>>> import numpy as np
>>> np.set_printoptions(precision=2, suppress=True, linewidth=100, legacy="1.25")
>>> X = np.load("layer14.npy")
>>> X
array([[-1.6, -2.1,  0. ,  0.1, -0.1, -1.4, -0.2,  2. ],
       [-1.2, -3.3, -0.6, -1.3,  1.1, -1.7, -1.6,  2.3],
       [ 0.7,  4.5, -0.8,  1.2, -0.9, -1.4,  0. , -1.6],
       [-1.3,  1.8,  0.4, -0.4, -1.5, -1.1, -1.3, -0.2],
       [-1.1,  1.2, -0.5,  0.4,  0.4,  0.1, -0.2, -1.2],
       [-1.5,  3.6, -1.5,  0.7,  1.6, -0.9,  1.2, -1.7]])
>>> np.diff(X, axis=0)
array([[ 0.4, -1.2, -0.6, -1.4,  1.2, -0.3, -1.4,  0.3],
       [ 1.9,  7.8, -0.2,  2.5, -2. ,  0.3,  1.6, -3.9],
       [-2. , -2.7,  1.2, -1.6, -0.6,  0.3, -1.3,  1.4],
       [ 0.2, -0.6, -0.9,  0.8,  1.9,  1.2,  1.1, -1. ],
       [-0.4,  2.4, -1. ,  0.3,  1.2, -1. ,  1.4, -0.5]])
>>> X.sum(axis=1)
array([-3.3, -6.3,  1.7, -3.6, -0.9,  1.5])
>>> np.linalg.svd(X, compute_uv=False)
array([8.52, 4.34, 3.26, 1.83, 1.52, 0.7 ])
>>> round(float(np.linalg.norm(X)), 2)
10.41
>>> np.count_nonzero(X)
46
>>> X.shape
(6, 8)
>>> X.sum(axis=0)
array([-6. ,  5.7, -3. ,  0.7,  0.6, -6.4, -2.1, -0.4])
>>> np.linalg.matrix_rank(X)
6
>>> X - X[0]
array([[ 0. ,  0. ,  0. ,  0. ,  0. ,  0. ,  0. ,  0. ],
       [ 0.4, -1.2, -0.6, -1.4,  1.2, -0.3, -1.4,  0.3],
       [ 2.3,  6.6, -0.8,  1.1, -0.8,  0. ,  0.2, -3.6],
       [ 0.3,  3.9,  0.4, -0.5, -1.4,  0.3, -1.1, -2.2],
       [ 0.5,  3.3, -0.5,  0.3,  0.5,  1.5,  0. , -3.2],
       [ 0.1,  5.7, -1.5,  0.6,  1.7,  0.5,  1.4, -3.7]])
>>> f, g = X[4], X[0]
>>> f @ g
-3.26
>>> pr = (f @ g) / (f @ f) * f
>>> np.linalg.matrix_rank(np.outer(f, g))
1
>>> f = np.array([3, 3])
>>> np.polyval(f, X[3])
array([-0.9,  8.4,  4.2,  1.8, -1.5, -0.3, -0.9,  2.4])
>>> np.convolve(X[3], f)
array([-3.9,  1.5,  6.6,  0. , -5.7, -7.8, -7.2, -4.5, -0.6])
>>> np.cross(X[3, :3], X[5, :3])
array([-4.14, -2.55, -1.98])
>>> round(float(np.linalg.norm(X, "nuc")), 2)
20.17
>>> np.round(np.linalg.norm(X, 2), 2)
8.52
>>> np.round(np.linalg.norm(X, 1), 2), np.round(np.linalg.norm(X, np.inf), 2)
(16.5, 13.1)
>>> round(float(np.linalg.norm(X[4], 1)), 2), np.round(np.linalg.norm(X[4], np.inf), 2)
(5.1, 1.2)
>>> M = np.array([[0, 1, 0, 1, 0],
...     [1, 0, 0, 1, 0],
...     [0, 0, 0, 0, 0],
...     [1, 1, 0, 0, 0],
...     [0, 0, 0, 0, 0]])
>>> # rows 2 and 4 are equal
>>> t3 = np.stack([M, 2 * M, M[::-1]])
>>> np.einsum("bij,cij->bc", t3, t3)
array([[ 6, 12,  2],
       [12, 24,  4],
       [ 2,  4,  6]])
>>> np.linalg.matrix_rank(t3.reshape(3, -1))
2
>>> np.linalg.norm(t3, axis=(1, 2))
array([2.45, 4.9 , 2.45])
>>> round(np.trace(np.linalg.pinv(M) @ M), 2)
3.0
>>> np.abs(np.diag(np.linalg.qr(M)[1])) > 1e-9
array([ True,  True, False,  True, False])
>>> np.unique(M.round(6), axis=0).shape
(4, 5)
>>> evals, evecs = np.linalg.eigh(M)
>>> np.round(evecs @ np.diag(evals) @ evecs.T, 2) + 0
array([[0., 1., 0., 1., 0.],
       [1., 0., 0., 1., 0.],
       [0., 0., 0., 0., 0.],
       [1., 1., 0., 0., 0.],
       [0., 0., 0., 0., 0.]])
>>> np.round(evecs.T @ M @ evecs, 2) + 0
array([[-1.,  0.,  0.,  0.,  0.],
       [ 0., -1.,  0.,  0.,  0.],
       [ 0.,  0.,  0.,  0.,  0.],
       [ 0.,  0.,  0.,  0.,  0.],
       [ 0.,  0.,  0.,  0.,  2.]])
>>> np.linalg.eigvalsh(M + 2 * np.eye(5))
array([1., 1., 2., 2., 4.])
>>> np.abs(evecs[:, -1])
array([0.58, 0.58, 0.  , 0.58, 0.  ])
>>> (evals > 1e-8).sum(), (evals < -1e-8).sum()
(1, 2)
>>> Uu, sv, Vh = np.linalg.svd(M)
>>> evecs = Vh[:(sv > 1e-8).sum()]
>>> rng = np.random.default_rng(53919)
>>> x = M[1] + -2 * M[3] + rng.integers(2) * np.eye(5)[3]
>>> x
array([-1., -2.,  0.,  2.,  0.])
>>> np.allclose(evecs.T @ evecs @ x, x)
True
>>> np.linalg.matrix_rank(np.vstack([M, x]))
3
>>> np.round(evecs.T @ evecs, 2) + 0
array([[1., 0., 0., 0., 0.],
       [0., 1., 0., 0., 0.],
       [0., 0., 0., 0., 0.],
       [0., 0., 0., 1., 0.],
       [0., 0., 0., 0., 0.]])
>>> np.diag(evecs.T @ evecs)
array([1., 1., 0., 1., 0.])
>>> Uu, sv = np.linalg.svd(X)
Traceback (most recent call last):
  File "<python-input-49>", line 1, in <module>
    Uu, sv = np.linalg.svd(X)
    ^^^^^^
ValueError: too many values to unpack (expected 2)
>>> Uu, sv, Vh = np.linalg.svd(X, full_matrices=False)
>>> np.allclose(Uu * sv @ Vh, X)
True
>>> np.round(Uu.T @ Uu, 2) + 0
array([[1., 0., 0., 0., 0., 0.],
       [0., 1., 0., 0., 0., 0.],
       [0., 0., 1., 0., 0., 0.],
       [0., 0., 0., 1., 0., 0.],
       [0., 0., 0., 0., 1., 0.],
       [0., 0., 0., 0., 0., 1.]])
>>> np.round(Uu.T @ X @ Vh.T, 2) + 0
array([[8.52, 0.  , 0.  , 0.  , 0.  , 0.  ],
       [0.  , 4.34, 0.  , 0.  , 0.  , 0.  ],
       [0.  , 0.  , 3.26, 0.  , 0.  , 0.  ],
       [0.  , 0.  , 0.  , 1.83, 0.  , 0.  ],
       [0.  , 0.  , 0.  , 0.  , 1.52, 0.  ],
       [0.  , 0.  , 0.  , 0.  , 0.  , 0.7 ]])
>>> np.round(Vh @ Vh.T, 2) + 0
array([[1., 0., 0., 0., 0., 0.],
       [0., 1., 0., 0., 0., 0.],
       [0., 0., 1., 0., 0., 0.],
       [0., 0., 0., 1., 0., 0.],
       [0., 0., 0., 0., 1., 0.],
       [0., 0., 0., 0., 0., 1.]])
>>> sv / sv[0]
array([1.  , 0.51, 0.38, 0.21, 0.18, 0.08])
>>> K = np.loadtxt("arr.csv", delimiter=",")
>>> K
array([[ 1.,  8.,  4.,  0.,  2.,  4.,  0.],
       [ 0.,  0.,  6.,  0.,  2.,  0.,  0.],
       [ 0.,  6.,  9.,  4.,  2.,  0.,  4.],
       [ 0.,  0.,  3.,  0.,  2.,  2.,  0.],
       [ 0.,  0.,  3.,  0.,  2.,  2.,  0.],
       [ 0.,  0.,  5.,  0.,  2.,  0.,  0.],
       [ 0.,  6.,  6.,  0.,  2.,  2.,  0.],
       [ 0.,  0.,  6.,  0.,  2.,  0.,  0.],
       [ 0.,  0.,  4.,  0.,  2.,  0.,  0.],
       [ 0.,  0.,  5.,  0.,  2.,  0.,  0.],
       [ 1.,  0.,  0.,  0.,  2.,  4.,  0.],
       [ 0.,  0.,  3.,  0.,  2.,  2.,  0.],
       [ 0.,  3.,  3.,  0.,  2.,  3.,  0.],
       [ 0.,  0.,  3.,  0.,  2.,  0.,  0.],
       [ 0.,  6.,  6.,  0.,  2.,  2.,  0.],
       [ 0.,  0.,  2.,  0.,  2.,  2.,  0.],
       [ 0.,  5.,  4.,  0.,  2.,  3.,  0.],
       [ 0.,  0.,  5.,  0.,  2.,  0.,  0.],
       [ 0.,  0.,  1.,  0.,  2.,  3.,  0.],
       [ 0.,  8.,  7.,  2.,  2.,  2.,  0.],
       [ 0.,  9.,  6.,  1.,  2.,  3.,  0.],
       [ 1.,  8.,  4.,  0.,  2.,  4.,  0.],
       [ 0.,  0.,  4.,  0.,  2.,  1.,  0.],
       [ 0.,  0.,  9.,  2.,  2.,  0.,  4.],
       [ 0.,  5.,  4.,  0.,  2.,  3.,  0.],
       [ 0.,  4.,  5.,  0.,  2.,  2.,  0.],
       [ 0.,  1.,  8.,  1.,  2.,  0.,  2.],
       [ 0.,  4., 11.,  6.,  2.,  0.,  8.],
       [ 0.,  0.,  6.,  0.,  2.,  0.,  0.],
       [ 0.,  0.,  6.,  0.,  2.,  0.,  0.],
       [ 0.,  2.,  4.,  0.,  2.,  2.,  0.],
       [ 0.,  6.,  6.,  0.,  2.,  2.,  0.],
       [ 1.,  8.,  4.,  0.,  2.,  4.,  0.],
       [ 0.,  6.,  9.,  4.,  2.,  0.,  4.]])
>>> hat = K @ np.linalg.solve(K.T @ K, K.T)
>>> round(float(np.trace(hat)), 2)
7.0
>>> np.diag(hat)
array([0.28, 0.13, 0.28, 0.1 , 0.1 , 0.1 , 0.14, 0.13, 0.19, 0.1 , 0.51, 0.1 , 0.12, 0.42, 0.14,
       0.14, 0.13, 0.1 , 0.24, 0.61, 0.22, 0.28, 0.06, 0.4 , 0.13, 0.07, 0.18, 0.59, 0.13, 0.13,
       0.06, 0.14, 0.28, 0.28])
>>> data = np.load("block11.npy")
>>> data
array([[12,  4,  4, -6,  6,  6],
       [ 4,  6,  1,  2,  4, -2],
       [ 4,  1,  2, -1,  1,  1],
       [-6,  2, -1,  9, -3, -9],
       [ 6,  4,  1, -3,  5,  3],
       [ 6, -2,  1, -9,  3,  9]])
>>> # rows and columns are dependent
>>> rank = np.linalg.matrix_rank(data)
>>> rank
3
>>> N = np.linalg.svd(data)[2][rank:].T
>>> [int(np.linalg.matrix_rank(np.delete(data, i, axis=0))) for i in range(6)]
[3, 3, 3, 3, 3, 3]
>>> np.round(data @ N, 2) + 0
array([[0., 0., 0.],
       [0., 0., 0.],
       [0., 0., 0.],
       [0., 0., 0.],
       [0., 0., 0.],
       [0., 0., 0.]])
>>> N @ N.T
array([[ 0.3 , -0.14, -0.42,  0.08, -0.07, -0.08],
       [-0.14,  0.46,  0.09, -0.16, -0.41,  0.16],
       [-0.42,  0.09,  0.6 , -0.08,  0.21,  0.08],
       [ 0.08, -0.16, -0.08,  0.56,  0.12,  0.44],
       [-0.07, -0.41,  0.21,  0.12,  0.52, -0.12],
       [-0.08,  0.16,  0.08,  0.44, -0.12,  0.56]])
>>> np.allclose(data @ N, 0)
True
>>> [int(np.linalg.matrix_rank(data[:i])) for i in range(1, len(data) + 1)]
[1, 2, 3, 3, 3, 3]
>>> np.linalg.matrix_rank(data.T @ data), np.linalg.matrix_rank(data @ data.T)
(3, 3)
>>> np.linalg.matrix_rank(data, rtol=0.1)
3
>>> np.argsort(-np.linalg.norm(data, axis=0).round(6), kind="stable")[:3]
array([0, 3, 5])
>>> arr = np.load("out18.npy")
>>> arr
array([[0, 0, 0, 2, 0, 0, 0],
       [0, 1, 2, 0, 2, 0, 1],
       [0, 2, 0, 0, 2, 0, 2],
       [1, 0, 0, 0, 0, 2, 0],
       [0, 0, 1, 0, 1, 0, 1],
       [0, 0, 0, 3, 0, 3, 0],
       [0, 0, 3, 0, 3, 0, 2]])
>>> # 2 groups of indices that never mix
>>> t3 = np.stack([arr, 4 * arr, arr[::-1]])
>>> t3.sum(axis=0)
array([[ 0,  0,  3, 10,  3,  0,  2],
       [ 0,  5, 10,  3, 10,  3,  5],
       [ 0, 10,  1,  0, 11,  0, 11],
       [ 6,  0,  0,  0,  0, 12,  0],
       [ 0,  2,  5,  0,  7,  0,  7],
       [ 0,  1,  2, 15,  2, 15,  1],
       [ 0,  0, 15,  2, 15,  0, 10]])
>>> t3.shape
(3, 7, 7)
>>> np.linalg.matrix_rank(t3)
array([7, 7, 7])
>>> np.linalg.norm(t3, axis=(1, 2))
array([ 8.6 , 34.41,  8.6 ])
>>> (t3 @ arr.T).shape
(3, 7, 7)
>>> np.linalg.det(t3)
array([    -12., -196608.,      12.])
>>> (np.linalg.matrix_power((arr != 0) + (arr.T != 0) + np.eye(7), 7) > 0).astype(int)
array([[1, 0, 0, 1, 0, 1, 0],
       [0, 1, 1, 0, 1, 0, 1],
       [0, 1, 1, 0, 1, 0, 1],
       [1, 0, 0, 1, 0, 1, 0],
       [0, 1, 1, 0, 1, 0, 1],
       [1, 0, 0, 1, 0, 1, 0],
       [0, 1, 1, 0, 1, 0, 1]])
>>> np.sort(np.linalg.eigvals(arr).real)
array([-2.2 , -2.12, -0.19,  0.63,  0.88,  4.49,  5.51])
>>> arr @ arr
array([[ 2,  0,  0,  0,  0,  4,  0],
       [ 0,  5,  7,  0, 11,  0,  9],
       [ 0,  2, 12,  0, 12,  0,  8],
       [ 0,  0,  0,  8,  0,  6,  0],
       [ 0,  2,  4,  0,  6,  0,  5],
       [ 3,  0,  0,  9,  0, 15,  0],
       [ 0,  6,  9,  0, 15,  0, 13]])
